>>> import numpy as np
>>> np.set_printoptions(precision=2, suppress=True, linewidth=120, sign=" ")
>>> J = np.array([[0, -5, 7, -5, -15, -5, 3, 0],
...     [5, 0, 6, 6, -5, 6, 6, 10],
...     [-7, -6, 0, -5, -9, -4, -10, 15],
...     [5, -6, 5, 0, -4, -3, -7, -12],
...     [15, 5, 9, 4, 0, 5, 4, 0],
...     [5, -6, 4, 3, -5, 0, -4, -10],
...     [-3, -6, 10, 7, -4, 4, 0, 11],
...     [0, -10, -15, 12, 0, 10, -11, 0]])
>>> # skew-symmetric
>>> np.linalg.cond(J) > 100
np.False_
>>> np.linalg.matrix_rank(J, rtol=0.1)
np.int64(6)
>>> np.round(np.linalg.norm(J, 2) / np.linalg.norm(J), 2)
np.float64(0.52)
>>> np.abs(np.linalg.svd(J)[2][-1])
array([ 0.25,  0.68,  0.02,  0.49,  0.37,  0.16,  0.25,  0.11])
>>> [round(float(x), 2) for x in np.linalg.svd(J, compute_uv=False)[:3]]
[29.34, 29.34, 24.84]
>>> np.argsort(-np.linalg.norm(J, axis=0).round(6), kind="stable")[:3]
array([ 7,  2,  4])
>>> ang = np.radians(30)
>>> Rm = np.eye(8)
>>> Rm[0, 0] = Rm[4, 4] = np.cos(ang)
>>> Rm[0, 4], Rm[4, 0] = -np.sin(ang), np.sin(ang)
>>> Rm
array([[ 0.87,  0.  ,  0.  ,  0.  , -0.5 ,  0.  ,  0.  ,  0.  ],
       [ 0.  ,  1.  ,  0.  ,  0.  ,  0.  ,  0.  ,  0.  ,  0.  ],
       [ 0.  ,  0.  ,  1.  ,  0.  ,  0.  ,  0.  ,  0.  ,  0.  ],
       [ 0.  ,  0.  ,  0.  ,  1.  ,  0.  ,  0.  ,  0.  ,  0.  ],
       [ 0.5 ,  0.  ,  0.  ,  0.  ,  0.87,  0.  ,  0.  ,  0.  ],
       [ 0.  ,  0.  ,  0.  ,  0.  ,  0.  ,  1.  ,  0.  ,  0.  ],
       [ 0.  ,  0.  ,  0.  ,  0.  ,  0.  ,  0.  ,  1.  ,  0.  ],
       [ 0.  ,  0.  ,  0.  ,  0.  ,  0.  ,  0.  ,  0.  ,  1.  ]])
>>> out = J @ Rm.T
>>> round(float(np.linalg.det(Rm)), 2), np.round(np.trace(Rm), 2)
(1.0, np.float64(7.73))
>>> np.allclose(np.linalg.norm(J, axis=1), np.linalg.norm(out, axis=1))
True
>>> (J - J.T) / 2
array([[  0.,  -5.,   7.,  -5., -15.,  -5.,   3.,   0.],
       [  5.,   0.,   6.,   6.,  -5.,   6.,   6.,  10.],
       [ -7.,  -6.,   0.,  -5.,  -9.,  -4., -10.,  15.],
       [  5.,  -6.,   5.,   0.,  -4.,  -3.,  -7., -12.],
       [ 15.,   5.,   9.,   4.,   0.,   5.,   4.,   0.],
       [  5.,  -6.,   4.,   3.,  -5.,   0.,  -4., -10.],
       [ -3.,  -6.,  10.,   7.,  -4.,   4.,   0.,  11.],
       [  0., -10., -15.,  12.,   0.,  10., -11.,   0.]])
>>> np.allclose(J @ J.T, J.T @ J)
True
>>> np.sort(np.abs(np.linalg.eigvals(J)))
array([  0.3 ,   0.3 ,   9.57,   9.57,  24.84,  24.84,  29.34,  29.34])
>>> np.allclose(J, J.T)
False
>>> round(float(np.abs(np.linalg.eigvals(J)).max()), 2)
29.34
>>> X = np.load("a.npy")
>>> X
array([[ 0.25,  0.25,  0.  ,  0.25,  0.25,  0.  ,  0.  ],
       [ 0.33,  0.33,  0.33,  0.  ,  0.  ,  0.  ,  0.  ],
       [ 0.  ,  0.  ,  0.5 ,  0.5 ,  0.  ,  0.  ,  0.  ],
       [ 0.  ,  0.  ,  0.33,  0.33,  0.  ,  0.33,  0.  ],
       [ 0.  ,  0.  ,  0.5 ,  0.  ,  0.5 ,  0.  ,  0.  ],
       [ 0.  ,  0.  ,  0.  ,  0.  ,  0.  ,  1.  ,  0.  ],
       [ 0.  ,  0.  ,  0.  ,  0.33,  0.33,  0.  ,  0.33]])
>>> np.abs(np.diag(np.linalg.qr(X)[1])) > 1e-9
array([ True, False,  True,  True,  True,  True, False])
>>> round(np.trace(np.linalg.pinv(X) @ X), 2)
np.float64(6.0)
>>> np.allclose(X[:-1].T @ np.linalg.lstsq(X[:-1].T, X[-1])[0], X[-1])
False
>>> data = np.load("test2.npy")
>>> data
array([[ 12,  10,   6,  12,  10,  10],
       [ 22,  23,   8,  13,  19,  23],
       [ 12,   9,   7,  10,   7,   9],
       [  9,   5,   6,  15,   8,   5],
       [ 17,  17,   6,  19,  20,  17],
       [ 19,  21,   6,  11,  18,  21]])
>>> np.round(np.linalg.norm(data, 2) / np.linalg.norm(data), 2)
np.float64(0.98)
>>> [round(float(x), 2) for x in np.linalg.svd(data, compute_uv=False)[:3]]
[82.98, 13.73, 5.8]
>>> mat = np.load("m.npy")
>>> mat
array([[ 3,  1,  0,  0,  0,  0],
       [-5,  3,  0,  0,  0,  0],
       [-1,  5,  0,  0,  0,  0],
       [ 0,  0,  3,  1,  0,  0],
       [ 0,  0, -5,  3,  0,  0],
       [ 0,  0, -1,  5,  0,  0],
       [ 0,  0,  0,  0,  3,  1],
       [ 0,  0,  0,  0, -5,  3],
       [ 0,  0,  0,  0, -1,  5]])
>>> hat = mat @ np.linalg.solve(mat.T @ mat, mat.T)
>>> np.round(np.linalg.eigvalsh(hat), 2) + 0
array([ 0.,  0.,  0.,  1.,  1.,  1.,  1.,  1.,  1.])
>>> hat
array([[ 0.48, -0.38,  0.33,  0.  ,  0.  ,  0.  ,  0.  ,  0.  ,  0.  ],
       [-0.38,  0.73,  0.24,  0.  ,  0.  ,  0.  ,  0.  ,  0.  ,  0.  ],
       [ 0.33,  0.24,  0.79,  0.  ,  0.  ,  0.  ,  0.  ,  0.  ,  0.  ],
       [ 0.  ,  0.  ,  0.  ,  0.48, -0.38,  0.33,  0.  ,  0.  ,  0.  ],
       [ 0.  ,  0.  ,  0.  , -0.38,  0.73,  0.24,  0.  ,  0.  ,  0.  ],
       [ 0.  ,  0.  ,  0.  ,  0.33,  0.24,  0.79,  0.  ,  0.  ,  0.  ],
       [ 0.  ,  0.  ,  0.  ,  0.  ,  0.  ,  0.  ,  0.48, -0.38,  0.33],
       [ 0.  ,  0.  ,  0.  ,  0.  ,  0.  ,  0.  , -0.38,  0.73,  0.24],
       [ 0.  ,  0.  ,  0.  ,  0.  ,  0.  ,  0.  ,  0.33,  0.24,  0.79]])
>>> rng = np.random.default_rng(81962)
>>> out = mat + rng.integers(-2, 3, (9, 3)) @ rng.integers(-2, 3, (3, 6))
>>> out
array([[ 1, -3,  6,  4, -4, -4],
       [ 1, -3, -2, -5,  0, -2],
       [-1, 13, -6, -2,  2,  4],
       [ 2,  0, -1, -3,  6,  4],
       [-2,  2, -3,  6, -4, -2],
       [ 0,  4, -5,  3,  4,  4],
       [-4,  2,  2,  3,  5,  3],
       [-1,  2, -2, -1,  0,  7],
       [ 2,  2, -4, -3,  1,  7]])
>>> out - mat
array([[-2, -4,  6,  4, -4, -4],
       [ 6, -6, -2, -5,  0, -2],
       [ 0,  8, -6, -2,  2,  4],
       [ 2,  0, -4, -4,  6,  4],
       [-2,  2,  2,  3, -4, -2],
       [ 0,  4, -4, -2,  4,  4],
       [-4,  2,  2,  3,  2,  2],
       [-1,  2, -2, -1,  5,  4],
       [ 2,  2, -4, -3,  2,  2]])
>>> np.round(np.linalg.svd(out - mat, compute_uv=False), 2) + 0
array([ 20.69,  13.53,   7.19,   0.  ,   0.  ,   0.  ])
>>> np.linalg.matrix_rank(X, rtol=0.1)
np.int64(6)
>>> np.argsort(-np.linalg.norm(X, axis=0).round(6), kind="stable")[:3]
array([ 5,  2,  3])
>>> W0 = 0.9 ** np.abs(np.subtract.outer(np.arange(7), np.arange(7)))
>>> W0
array([[ 1.  ,  0.9 ,  0.81,  0.73,  0.66,  0.59,  0.53],
       [ 0.9 ,  1.  ,  0.9 ,  0.81,  0.73,  0.66,  0.59],
       [ 0.81,  0.9 ,  1.  ,  0.9 ,  0.81,  0.73,  0.66],
       [ 0.73,  0.81,  0.9 ,  1.  ,  0.9 ,  0.81,  0.73],
       [ 0.66,  0.73,  0.81,  0.9 ,  1.  ,  0.9 ,  0.81],
       [ 0.59,  0.66,  0.73,  0.81,  0.9 ,  1.  ,  0.9 ],
       [ 0.53,  0.59,  0.66,  0.73,  0.81,  0.9 ,  1.  ]])
>>> # equal to its transpose
>>> u = np.array([-3, -2, 5, 0, 1, -5, 1])
>>> out = W0 + np.outer(u, np.eye(7)[5])
>>> np.linalg.matrix_rank(out - W0)
np.int64(1)
>>> np.linalg.matrix_rank(np.linalg.inv(out) - np.linalg.inv(W0), tol=1e-8)
np.int64(1)
>>> out
array([[ 1.  ,  0.9 ,  0.81,  0.73,  0.66, -2.41,  0.53],
       [ 0.9 ,  1.  ,  0.9 ,  0.81,  0.73, -1.34,  0.59],
       [ 0.81,  0.9 ,  1.  ,  0.9 ,  0.81,  5.73,  0.66],
       [ 0.73,  0.81,  0.9 ,  1.  ,  0.9 ,  0.81,  0.73],
       [ 0.66,  0.73,  0.81,  0.9 ,  1.  ,  1.9 ,  0.81],
       [ 0.59,  0.66,  0.73,  0.81,  0.9 , -4.  ,  0.9 ],
       [ 0.53,  0.59,  0.66,  0.73,  0.81,  1.9 ,  1.  ]])
>>> q, V = np.linalg.qr(out[:, :4])[0], np.linalg.qr(out[:, 4:])[0]
>>> s = np.linalg.svd(q.T @ V, compute_uv=False)
>>> round(np.linalg.norm(q @ q.T - V @ V.T, 2), 2)
np.float64(1.0)
>>> s
array([ 1.  ,  0.79,  0.39])
>>> A = np.loadtxt("block11.csv", delimiter=",")
>>> A
array([[-24.,   5.,   8.,   0.,   1.,   9.],
       [ -6.,   3.,   2.,   8.,   8.,   9.],
       [-21.,   0.,   7.,   6.,   6.,   0.],
       [-24.,   4.,   8.,   6.,   6.,   3.],
       [-24.,   5.,   8.,   2.,   2.,   7.],
       [ -6.,   0.,   2.,   6.,   6.,   1.],
       [-15.,   0.,   5.,   7.,   3.,   6.],
       [  0.,   3.,   0.,   6.,   4.,   8.]])
>>> vec = np.array([0, 1, 1, 2, 2, 0])
>>> A @ np.ones(6)
array([-1., 24., -2.,  3.,  0.,  9.,  6., 21.])
>>> A @ vec
array([ 15.,  37.,  31.,  36.,  21.,  26.,  25.,  23.])
>>> np.einsum("ij,j->i", A, vec)
array([ 15.,  37.,  31.,  36.,  21.,  26.,  25.,  23.])
>>> left, s, vt = np.linalg.svd(A)
>>> V = vt[:(s > 1e-8).sum()]
>>> vec = A[0] + -2 * A[5] + rng.integers(2) * np.eye(6)[1]
>>> vec
array([-12.,   6.,   4., -12., -11.,   7.])
>>> np.round(V.T @ V, 2) + 0
array([[ 0.9,  0. , -0.3,  0. ,  0. ,  0. ],
       [ 0. ,  1. ,  0. ,  0. ,  0. ,  0. ],
       [-0.3,  0. ,  0.1,  0. ,  0. ,  0. ],
       [ 0. ,  0. ,  0. ,  1. ,  0. ,  0. ],
       [ 0. ,  0. ,  0. ,  0. ,  1. ,  0. ],
       [ 0. ,  0. ,  0. ,  0. ,  0. ,  1. ]])
>>> np.diag(V.T @ V)
array([ 0.9,  1. ,  0.1,  1. ,  1. ,  1. ])
>>> np.allclose(V.T @ V @ vec, vec)
True
>>> round(np.linalg.norm(vec - V.T @ V @ vec), 2)
np.float64(0.0)
>>> M = np.load("out15.npy")
>>> M
array([[  0.01, -15.97, -10.  ,  -4.98,  -9.  ,  -2.  ,  -0.01,   2.97],
       [  2.03,  -9.98,  -8.  ,   1.01,  -4.95,  -4.02,   0.  ,   8.98],
       [ -2.02, -22.01, -11.99, -11.  , -13.01,   0.01,   0.04,  -3.01],
       [  6.98,  -3.01,   4.98,  -5.98,   7.03, -10.03, -12.97,   5.96],
       [  1.03,  11.02,   7.03,   3.99,   6.99,   0.  ,  -1.  ,   0.02],
       [  7.99,  15.99,  11.99,   8.  ,  16.02,  -8.96,  -8.97,  11.99]])
>>> [round(float(x), 2) for x in np.linalg.svd(M, compute_uv=False)[:3]]
[50.94, 27.02, 12.99]
>>> np.argsort(-np.linalg.norm(M, axis=0).round(6), kind="stable")[:3]
array([ 1,  4,  2])
>>> arr = np.triu(rng.random((3, 3)) < 0.8, 1).astype(int)
>>> arr = arr + arr.T
>>> arr
array([[ 0,  1,  1],
       [ 1,  0,  1],
       [ 1,  1,  0]])
>>> arr @ arr
array([[ 2,  1,  1],
       [ 1,  2,  1],
       [ 1,  1,  2]])
>>> arr.sum(axis=0)
array([ 2,  2,  2])
>>> Lm = np.diag(arr.sum(axis=1)) - arr
>>> np.linalg.matrix_rank(Lm)
np.int64(2)
>>> round(np.linalg.det(Lm[1:, 1:]))
3
>>> Lm
array([[ 2, -1, -1],
       [-1,  2, -1],
       [-1, -1,  2]])
>>> np.round(np.linalg.eigvalsh(Lm), 2) + 0
array([ 0.,  3.,  3.])
>>> out = arr + rng.integers(-2, 3, (3, 1)) @ rng.integers(-2, 3, (1, 3))
>>> out
array([[ 4,  1,  1],
       [ 1,  0,  1],
       [ 3,  1,  0]])
>>> out - arr
array([[ 4,  0,  0],
       [ 0,  0,  0],
       [ 2,  0,  0]])
>>> np.linalg.svd(out - arr, compute_uv=False)
array([ 4.47,  0.  ,  0.  ])
>>> np.abs(out - arr).sum(axis=1)
array([ 4,  0,  2])
>>> ang = np.radians(180)
>>> Rm = np.eye(3)
>>> Rm[0, 0] = Rm[2, 2] = np.cos(ang)
>>> Rm[0, 2], Rm[2, 0] = -np.sin(ang), np.sin(ang)
>>> Rm.round(2) + 0
array([[-1.,  0.,  0.],
       [ 0.,  1.,  0.],
       [ 0.,  0., -1.]])
>>> out = arr @ Rm.T
>>> out.round(2) + 0
array([[ 0.,  1., -1.],
       [-1.,  0., -1.],
       [-1.,  1.,  0.]])
>>> np.round(np.linalg.det(Rm), 2), np.trace(Rm)
(np.float64(1.0), np.float64(-1.0))
>>> np.allclose(arr @ arr.T, out @ out.T)
True
>>> np.allclose(np.linalg.norm(arr, axis=1), np.linalg.norm(out, axis=1))
True
>>> np.abs(out - arr).max(axis=0)
array([ 2.,  0.,  2.])
>>> np.allclose(arr @ arr.T, arr.T @ arr)
True
>>> np.trace(arr)
np.int64(0)
>>> round(float(np.linalg.det(arr)), 2)
2.0
